>>> import numpy as np
>>> from numpy import linalg as LA
>>> np.set_printoptions(suppress=True, linewidth=160)
>>> tidy = lambda a: np.round(a, 2) + 0
>>> X = np.loadtxt("mat.csv", delimiter=",")
>>> X
array([[0., 0., 0.],
       [2., 5., 0.],
       [2., 5., 0.],
       [0., 0., 0.],
       [2., 5., 0.],
       [3., 0., 3.],
       [3., 0., 3.],
       [2., 5., 0.],
       [3., 0., 3.],
       [0., 0., 0.],
       [0., 0., 0.],
       [0., 0., 0.],
       [3., 0., 3.],
       [3., 3., 4.],
       [3., 3., 4.],
       [0., 0., 0.],
       [0., 0., 0.],
       [0., 0., 0.],
       [0., 0., 0.],
       [5., 5., 3.],
       [0., 0., 0.],
       [3., 3., 4.],
       [3., 0., 3.],
       [3., 3., 4.]])
>>> idx = X[:, 1] > np.median(X[:, 1])
>>> f = X[idx].mean(axis=0) - X[~idx].mean(axis=0)
>>> idx.astype(int)
array([0, 1, 1, 0, 1, 0, 0, 1, 0, 0, 0, 0, 0, 1, 1, 0, 0, 0, 0, 1, 0, 1, 0, 1])
>>> ((X - X.mean(axis=0)) @ f > 0).astype(int)
array([0, 1, 1, 0, 1, 0, 0, 1, 0, 0, 0, 0, 0, 1, 1, 0, 0, 0, 0, 1, 0, 1, 0, 1])
>>> np.argsort(-np.abs(f).round(6), kind="stable")
array([1, 0, 2])
>>> (((X - X.mean(axis=0)) @ f > 0) == idx).mean()
np.float64(1.0)
>>> tidy(f)
array([1.78, 4.11, 1.11])
>>> cen = X - X.mean(axis=1)
Traceback (most recent call last):
  File "<python-input-13>", line 1, in <module>
    cen = X - X.mean(axis=1)
          ~~^~~~~~~~~~~~~~~~
ValueError: operands could not be broadcast together with shapes (24,3) (24,) 
>>> cen = X - X.mean(axis=0)
>>> Uu, sig, vt = LA.svd(cen, full_matrices=False)
>>> tidy(cen.mean(axis=0))
array([0., 0., 0.])
>>> np.searchsorted(np.cumsum(sig ** 2) / (sig ** 2).sum(), 0.9) + 1
np.int64(2)
>>> tidy((sig ** 2).sum() ** 2 / (sig ** 4).sum())
np.float64(1.92)
>>> w1 = np.array([[-3, 2, 3, 0], [-1, -1, -2, 1], [0, -2, -2, -2]])
>>> c = np.array([-2, 1, 0, -1])
>>> H = np.maximum(X @ w1 + c, 0)
>>> H
array([[0., 1., 0., 0.],
       [0., 0., 0., 4.],
       [0., 0., 0., 4.],
       [0., 1., 0., 0.],
       [0., 0., 0., 4.],
       [0., 1., 3., 0.],
       [0., 1., 3., 0.],
       [0., 0., 0., 4.],
       [0., 1., 3., 0.],
       [0., 1., 0., 0.],
       [0., 1., 0., 0.],
       [0., 1., 0., 0.],
       [0., 1., 3., 0.],
       [0., 0., 0., 0.],
       [0., 0., 0., 0.],
       [0., 1., 0., 0.],
       [0., 1., 0., 0.],
       [0., 1., 0., 0.],
       [0., 1., 0., 0.],
       [0., 0., 0., 0.],
       [0., 1., 0., 0.],
       [0., 0., 0., 0.],
       [0., 1., 3., 0.],
       [0., 0., 0., 0.]])
>>> (H > 0).astype(int)
array([[0, 1, 0, 0],
       [0, 0, 0, 1],
       [0, 0, 0, 1],
       [0, 1, 0, 0],
       [0, 0, 0, 1],
       [0, 1, 1, 0],
       [0, 1, 1, 0],
       [0, 0, 0, 1],
       [0, 1, 1, 0],
       [0, 1, 0, 0],
       [0, 1, 0, 0],
       [0, 1, 0, 0],
       [0, 1, 1, 0],
       [0, 0, 0, 0],
       [0, 0, 0, 0],
       [0, 1, 0, 0],
       [0, 1, 0, 0],
       [0, 1, 0, 0],
       [0, 1, 0, 0],
       [0, 0, 0, 0],
       [0, 1, 0, 0],
       [0, 0, 0, 0],
       [0, 1, 1, 0],
       [0, 0, 0, 0]])
>>> Z = np.array([[2, 2], [0, -2], [2, -2], [1, -2]])
>>> w1 @ Z
array([[  0, -16],
       [ -5,   2],
       [ -6,  12]])
>>> H @ Z
array([[ 0., -2.],
       [ 4., -8.],
       [ 4., -8.],
       [ 0., -2.],
       [ 4., -8.],
       [ 6., -8.],
       [ 6., -8.],
       [ 4., -8.],
       [ 6., -8.],
       [ 0., -2.],
       [ 0., -2.],
       [ 0., -2.],
       [ 6., -8.],
       [ 0.,  0.],
       [ 0.,  0.],
       [ 0., -2.],
       [ 0., -2.],
       [ 0., -2.],
       [ 0., -2.],
       [ 0.,  0.],
       [ 0., -2.],
       [ 0.,  0.],
       [ 6., -8.],
       [ 0.,  0.]])
>>> cen = (X - X.mean(axis=0)) / X.std(axis=0)
>>> np.argwhere(np.abs(cen) > 2)
array([[19,  0]])
>>> tidy(cen.std(axis=0))
array([1., 1., 1.])
>>> c = LA.lstsq(np.delete(cen, 1, axis=1), cen[:, 1])[0]
>>> tidy(c)
array([ 1.31, -0.96])
>>> tidy(1 - np.var(cen[:, 1] - np.delete(cen, 1, axis=1) @ c))
np.float64(0.56)
>>> np.abs(c).argmax()
np.int64(0)
>>> W0 = np.load("case0.npy")
>>> W0
array([[1.  , 0.7 , 0.49, 0.34],
       [0.7 , 1.  , 0.7 , 0.49],
       [0.49, 0.7 , 1.  , 0.7 ],
       [0.34, 0.49, 0.7 , 1.  ]])
>>> Uu, sig, vt = LA.svd(W0, full_matrices=False)
>>> tidy(vt @ vt.T)
array([[1., 0., 0., 0.],
       [0., 1., 0., 0.],
       [0., 0., 1., 0.],
       [0., 0., 0., 1.]])
>>> np.allclose(Uu * sig @ vt, W0)
True
>>> tidy(sig / sig[0])
array([1.  , 0.28, 0.12, 0.07])
>>> tidy(Uu.T @ Uu)
array([[1., 0., 0., 0.],
       [0., 1., 0., 0.],
       [0., 0., 1., 0.],
       [0., 0., 0., 1.]])
>>> tidy(sig)
array([2.72, 0.76, 0.32, 0.2 ])
>>> tidy(np.cumsum(sig ** 2) / np.sum(sig ** 2))
array([0.91, 0.98, 0.99, 1.  ])
>>> ev, evecs = LA.eig(W0)
>>> tidy(np.prod(ev))
np.float64(0.13)
>>> tidy(W0 @ evecs[:, 0] - ev[0] * evecs[:, 0])
array([0., 0., 0., 0.])
>>> Y = np.array([[-5, -2], [3, -4]])
>>> Z = np.kron(Y, W0)
>>> tidy(Z)
array([[-5.  , -3.5 , -2.45, -1.7 , -2.  , -1.4 , -0.98, -0.68],
       [-3.5 , -5.  , -3.5 , -2.45, -1.4 , -2.  , -1.4 , -0.98],
       [-2.45, -3.5 , -5.  , -3.5 , -0.98, -1.4 , -2.  , -1.4 ],
       [-1.7 , -2.45, -3.5 , -5.  , -0.68, -0.98, -1.4 , -2.  ],
       [ 3.  ,  2.1 ,  1.47,  1.02, -4.  , -2.8 , -1.96, -1.36],
       [ 2.1 ,  3.  ,  2.1 ,  1.47, -2.8 , -4.  , -2.8 , -1.96],
       [ 1.47,  2.1 ,  3.  ,  2.1 , -1.96, -2.8 , -4.  , -2.8 ],
       [ 1.02,  1.47,  2.1 ,  3.  , -1.36, -1.96, -2.8 , -4.  ]])
>>> LA.matrix_rank(Z)
np.int64(8)
>>> A = np.array([[-1.84, 5.51, 3.63],
...     [-1.32, 4.05, 2.7],
...     [0.99, -2.88, -1.93],
...     [-0.07, 0.25, 0.19],
...     [-1.12, 3.25, 2.19],
...     [-1.06, 3.28, 2.21],
...     [-1.04, 3.07, 2.05],
...     [0.1, -0.39, -0.26],
...     [0.79, -2.31, -1.52],
...     [-0.79, 2.51, 1.66],
...     [1.96, -5.79, -3.86],
...     [0.61, -1.91, -1.25],
...     [-0.06, 0.18, 0.1],
...     [0.31, -0.89, -0.62],
...     [1.05, -3.2, -2.11],
...     [1.31, -3.96, -2.65],
...     [1.24, -3.75, -2.53],
...     [0.77, -2.26, -1.52],
...     [-1.37, 4.13, 2.76],
...     [0.19, -0.49, -0.36]])
>>> cen = A - A.mean(axis=0)
>>> evecs = LA.svd(cen)[2][:1]
>>> Y = cen - cen @ evecs.T @ evecs
>>> LA.norm(Y, axis=1).round(6).argmax()
np.int64(4)
>>> tidy(Y.std(axis=0))
array([0.02, 0.01, 0.01])
>>> LA.cond(A) > 100
np.True_
>>> tidy(LA.norm(A, 2) / LA.norm(A))
np.float64(1.0)
>>> [round(float(x), 2) for x in LA.svd(A, compute_uv=False)[:3]]
[17.55, 0.1, 0.08]
>>> np.argsort(-LA.norm(A, axis=0).round(6), kind="stable")[:3]
array([1, 2, 0])
>>> Z = A[[4, 18]].astype(float)
>>> for _ in range(3):
...     idx = LA.norm(A[:, None] - Z, axis=-1).argmin(axis=1)
...     Z = np.array([A[idx == j].mean(axis=0) for j in range(2)])
... 
>>> idx
array([1, 1, 0, 0, 1, 1, 1, 0, 0, 1, 0, 0, 0, 0, 0, 0, 0, 0, 1, 0])
>>> tidy(Z)
array([[ 0.71, -2.11, -1.41],
       [-1.22,  3.69,  2.46]])
>>> Y = np.c_[A[:, :1] @ np.array([[-4]]), np.array([4, -4, -1, 3, -5, 5, 5, 4, 1, 4, 1, 2, 5, 1, 3, 4, 1, -3, -4, -1])]
>>> Y
array([[ 7.36,  4.  ],
       [ 5.28, -4.  ],
       [-3.96, -1.  ],
       [ 0.28,  3.  ],
       [ 4.48, -5.  ],
       [ 4.24,  5.  ],
       [ 4.16,  5.  ],
       [-0.4 ,  4.  ],
       [-3.16,  1.  ],
       [ 3.16,  4.  ],
       [-7.84,  1.  ],
       [-2.44,  2.  ],
       [ 0.24,  5.  ],
       [-1.24,  1.  ],
       [-4.2 ,  3.  ],
       [-5.24,  4.  ],
       [-4.96,  1.  ],
       [-3.08, -3.  ],
       [ 5.48, -4.  ],
       [-0.76, -1.  ]])
>>> tidy(LA.lstsq(A, Y[:, 0])[0])
array([-4.,  0.,  0.])
>>> tidy(LA.norm(Y - A @ LA.lstsq(A, Y)[0], axis=0))
array([ 0.  , 15.14])
>>> tidy(LA.norm(LA.qr(A)[0].T @ Y, axis=0) ** 2 / ((Y ** 2).sum(axis=0) + 1e-12))
array([1.  , 0.02])
>>> LA.matrix_rank(np.c_[A, Y])
np.int64(4)
>>> data = np.loadtxt("m.csv", delimiter=",")
>>> data
array([[ 1.05,  1.24,  1.01,  0.4 , -1.23],
       [-0.01,  0.01, -0.05,  0.01,  0.01],
       [ 1.03,  1.18,  1.02,  0.39, -1.18],
       [ 0.  ,  0.01,  0.01, -0.01,  0.  ],
       [-0.03, -0.01, -0.01,  0.01,  0.04],
       [ 1.  ,  1.2 ,  0.99,  0.41, -1.2 ],
       [ 2.  ,  2.37,  2.02,  0.79, -2.4 ],
       [ 1.  ,  1.18,  0.99,  0.4 , -1.15],
       [ 1.99,  2.4 ,  1.99,  0.8 , -2.41],
       [ 2.99,  3.58,  3.01,  1.17, -3.59],
       [ 0.99,  1.21,  0.98,  0.41, -1.19],
       [ 0.02, -0.04,  0.01, -0.05,  0.03],
       [ 1.98,  2.44,  2.01,  0.79, -2.39],
       [ 0.  ,  0.03,  0.03, -0.03, -0.01]])
>>> d = LA.norm(data[:, None] - data[None], axis=-1)
>>> d.mean(axis=1).argmax()
np.int64(9)
>>> LA.matrix_rank(d ** 2)
np.int64(7)
>>> d[6].round(6).argsort(kind="stable")[:4]
array([ 6,  8, 12,  0])
>>> np.flatnonzero(d[6] < d.mean() / 2)
array([ 6,  8, 12])
>>> tidy(LA.norm(data, axis=1))
array([2.31, 0.05, 2.24, 0.02, 0.05, 2.24, 4.48, 2.2 , 4.49, 6.71, 2.23, 0.07, 4.5 , 0.05])
>>> np.unravel_index(d.round(6).argmax(), d.shape)
(np.int64(4), np.int64(9))
>>> (d + 1e9 * np.eye(14)).round(6).argmin(axis=1)
array([ 5,  4,  7, 13,  1, 10,  8,  2,  6, 12,  5,  3,  8,  3])
>>> tidy(LA.norm(data - data.mean(axis=0), axis=1))
array([0.08, 2.26, 0.04, 2.23, 2.28, 0.02, 2.24, 0.05, 2.25, 4.47, 0.03, 2.27, 2.26, 2.21])
>>> Uu, sig, vt = LA.svd(data)
>>> tidy(sig)
array([11.44,  0.1 ,  0.06,  0.05,  0.05])
>>> np.argmax(sig[:-1] / (sig[1:] + 1e-6)) + 1
np.int64(1)
>>> Y = Uu[:, :1] @ np.diag(sig[:1]) @ vt[:1]
>>> LA.matrix_rank(data, rtol=0.05)
np.int64(1)
>>> tidy(np.abs(data - Y).max())
np.float64(0.04)
>>> tidy(LA.norm(data - Y) / LA.norm(data))
np.float64(0.01)
>>> q, evecs = LA.qr(data[:, :2])[0], LA.qr(data[:, 2:])[0]
>>> sig = LA.svd(q.T @ evecs, compute_uv=False)
>>> (sig > 0.9).sum()
np.int64(1)
>>> tidy(np.degrees(np.arccos(sig.clip(0, 1))))
array([ 0.52, 64.85])
>>> m1 = np.array([[-5, 3, -3, 4, -3, 0], [4, 2, 5, -2, -5, 1], [3, -5, 5, 2, 0, 3]])
>>> m1[:, 5] = 4 * m1[:, 3]
>>> m1
array([[-5,  3, -3,  4, -3, 16],
       [ 4,  2,  5, -2, -5, -8],
       [ 3, -5,  5,  2,  0,  8]])
>>> Y = m1[0, 0] * m1[1:] - np.outer(m1[1:, 0], m1[0])
>>> Y
array([[  0, -22, -13,  -6,  37, -24],
       [  0,  16, -16, -22,   9, -88]])
>>> LA.matrix_rank(Y), LA.matrix_rank(m1)
(np.int64(2), np.int64(3))
>>> rng = np.random.default_rng(76)
>>> Y = m1 + rng.integers(-2, 3, (3, 1)) @ rng.integers(-2, 3, (1, 6))
>>> Y
array([[-5,  3, -3,  4, -3, 16],
       [ 8,  2,  7,  2, -3, -4],
       [ 3, -5,  5,  2,  0,  8]])
>>> LA.matrix_rank(Y - m1, tol=1e-8)
np.int64(1)
>>> Uu, sig, vt = LA.svd(Y, full_matrices=False)
>>> tidy(sig / sig[0])
array([1.  , 0.63, 0.35])
>>> tidy(vt @ vt.T)
array([[1., 0., 0.],
       [0., 1., 0.],
       [0., 0., 1.]])
>>> Uu.shape, sig.shape, vt.shape
((3, 3), (3,), (3, 6))
>>> (sig > 1e-8).sum()
np.int64(3)
>>> f = np.array([-2, 2, -3])
>>> np.correlate(m1[0], m1[2], "full")
array([-40,  24, -34,  13,  10,  91,  38, -12, 107, -89,  48])
>>> np.cross(m1[0, :3], m1[2, :3])
array([ 0, 16, 16])
>>> M = np.array([[-1, -1, 0, -3, 2, -3],
...     [-1, -1, 0, -3, 2, -3],
...     [-2, -2, 0, -6, 4, -6],
...     [-1, -1, 0, -3, 2, -3],
...     [-2, -2, 0, -6, 4, -6],
...     [-3, -3, 0, -9, 6, -9]])
>>> M
array([[-1, -1,  0, -3,  2, -3],
       [-1, -1,  0, -3,  2, -3],
       [-2, -2,  0, -6,  4, -6],
       [-1, -1,  0, -3,  2, -3],
       [-2, -2,  0, -6,  4, -6],
       [-3, -3,  0, -9,  6, -9]])
>>> tidy(LA.norm(M, axis=1))
array([ 4.9,  4.9,  9.8,  4.9,  9.8, 14.7])
>>> tidy(LA.norm(M, axis=0))
array([ 4.47,  4.47,  0.  , 13.42,  8.94, 13.42])
>>> M[5] @ M[3]
np.int64(72)
>>> LA.norm(M, axis=1).argmax()
np.int64(5)
>>> tidy(LA.norm(M, "nuc"))
np.float64(21.91)
>>> Uu, sig, vt = LA.svd(M)
>>> np.argmax(sig[:-1] / (sig[1:] + 1e-6)) + 1
np.int64(1)
>>> tidy(sig)
array([21.91,  0.  ,  0.  ,  0.  ,  0.  ,  0.  ])
>>> Y = Uu[:, :1] @ np.diag(sig[:1]) @ vt[:1]
>>> tidy(Y)
array([[-1., -1.,  0., -3.,  2., -3.],
       [-1., -1.,  0., -3.,  2., -3.],
       [-2., -2.,  0., -6.,  4., -6.],
       [-1., -1.,  0., -3.,  2., -3.],
       [-2., -2.,  0., -6.,  4., -6.],
       [-3., -3.,  0., -9.,  6., -9.]])
>>> LA.matrix_rank(M, rtol=0.05)
np.int64(1)
>>> tidy(LA.norm(M - Y, 2)), tidy(sig[1])
(np.float64(0.0), np.float64(0.0))
>>> LA.matrix_rank(Y)
np.int64(1)
>>> Y = np.array([[4, 0], [-1, 0], [1, -4]])
>>> feats = np.kron(np.eye(3, dtype=int), Y)
>>> feats
array([[ 4,  0,  0,  0,  0,  0],
       [-1,  0,  0,  0,  0,  0],
       [ 1, -4,  0,  0,  0,  0],
       [ 0,  0,  4,  0,  0,  0],
       [ 0,  0, -1,  0,  0,  0],
       [ 0,  0,  1, -4,  0,  0],
       [ 0,  0,  0,  0,  4,  0],
       [ 0,  0,  0,  0, -1,  0],
       [ 0,  0,  0,  0,  1, -4]])
>>> Y = np.c_[feats[:, :4] @ np.array([[0, 1, 1, 1], [0, 0, 0, 1], [-3, -2, -1, 2], [3, -2, 3, 2]]), np.array([1, 2, -1, 3, 1, 2, 2, 0, 1])]
>>> Y
array([[  0,   4,   4,   4,   1],
       [  0,  -1,  -1,  -1,   2],
       [  0,   1,   1,  -3,  -1],
       [-12,  -8,  -4,   8,   3],
       [  3,   2,   1,  -2,   1],
       [-15,   6, -13,  -6,   2],
       [  0,   0,   0,   0,   2],
       [  0,   0,   0,   0,   0],
       [  0,   0,   0,   0,   1]])
>>> LA.matrix_rank(Y)
np.int64(5)
>>> J = np.load("out17.npy")
>>> tidy(J)
array([[ 0.97, -0.16, -0.16,  0.03,  0.1 ],
       [-0.16,  0.18, -0.82,  0.16,  0.49],
       [-0.16, -0.82,  0.18,  0.16,  0.49],
       [ 0.03,  0.16,  0.16,  0.97, -0.1 ],
       [ 0.1 ,  0.49,  0.49, -0.1 ,  0.7 ]])
>>> tidy(LA.eigvalsh(J).min())
np.float64(-1.0)
>>> [round(float(LA.det(J[:i, :i])), 2) + 0 for i in range(1, 6)]
[0.97, 0.15, -0.67, -0.7, -1.0]
>>> tidy(LA.norm(J))
np.float64(2.24)
>>> np.count_nonzero(J)
np.int64(25)
>>> tidy(J.sum(axis=1))
array([ 0.77, -0.15, -0.15,  1.23,  1.69])
>>> tidy(np.diff(J, axis=0))
array([[-1.13,  0.34, -0.66,  0.13,  0.39],
       [ 0.  , -1.  ,  1.  ,  0.  ,  0.  ],
       [ 0.2 ,  0.98, -0.02,  0.8 , -0.59],
       [ 0.07,  0.33,  0.33, -1.07,  0.8 ]])
>>> J[5]
Traceback (most recent call last):
  File "<python-input-139>", line 1, in <module>
    J[5]
    ~^^^
IndexError: index 5 is out of bounds for axis 0 with size 5
>>> np.unravel_index(np.abs(J).argmax(), J.shape)
(np.int64(0), np.int64(0))
>>> tidy(J.sum(axis=0))
array([ 0.77, -0.15, -0.15,  1.23,  1.69])
>>> np.zeros(5, 5)
Traceback (most recent call last):
  File "<python-input-142>", line 1, in <module>
    np.zeros(5, 5)
    ~~~~~~~~^^^^^^
TypeError: Cannot interpret '5' as a data type
>>> tidy(np.abs(J).max())
np.float64(0.97)
